$ python -q
>>> import numpy as np
>>> np.set_printoptions(precision=3, suppress=True, linewidth=160)
>>> arr = np.array([[4, 4, 4], [4, 8, 8], [4, 8, 12]])
>>> print(round(float(np.linalg.eigvals(arr).sum().real), 3))
24.0
>>> print(np.poly(arr))
[  1. -24.  80. -64.]
>>> print(round(np.linalg.det(arr[::-1]), 3))
-64.0
>>> print(np.linalg.eigvals(arr))
[20.196  2.572  1.232]
>>> M2 = np.array([[0, -1], [-1, 1]])
>>> cent = np.kron(M2, arr)
>>> print(np.linalg.matrix_rank(cent))
6
>>> data = np.load("x.npy")
>>> print(data)
[[ 4  4  4]
 [ 4  8  8]
 [ 4  8 12]]
>>> M2 = data / np.sqrt((data ** 2).mean(axis=1, keepdims=True))
>>> print(data - data.mean(axis=1, keepdims=True))
[[ 0.     0.     0.   ]
 [-2.667  1.333  1.333]
 [-4.     0.     4.   ]]
>>> print(np.linalg.matrix_rank(M2) == np.linalg.matrix_rank(data))
True
>>> O = data.astype(float).copy()
>>> for j in range(3):
...     O[:, j] -= O[:, :j] @ (O[:, :j].T @ O[:, j])
...     O[:, j] /= np.linalg.norm(O[:, j])
... 
>>> print(np.round(O.T @ O, 3) + 0)
[[1. 0. 0.]
 [0. 1. 0.]
 [0. 0. 1.]]
>>> u, r1 = data[0], data[1]
>>> print(u @ u)
48
>>> pr = (u @ r1) / (u @ u) * u
>>> print(round(float(np.linalg.norm(u + r1) ** 2 + np.linalg.norm(u - r1) ** 2), 3))
384.0
>>> print(np.linalg.matrix_rank(np.outer(u, r1)))
1
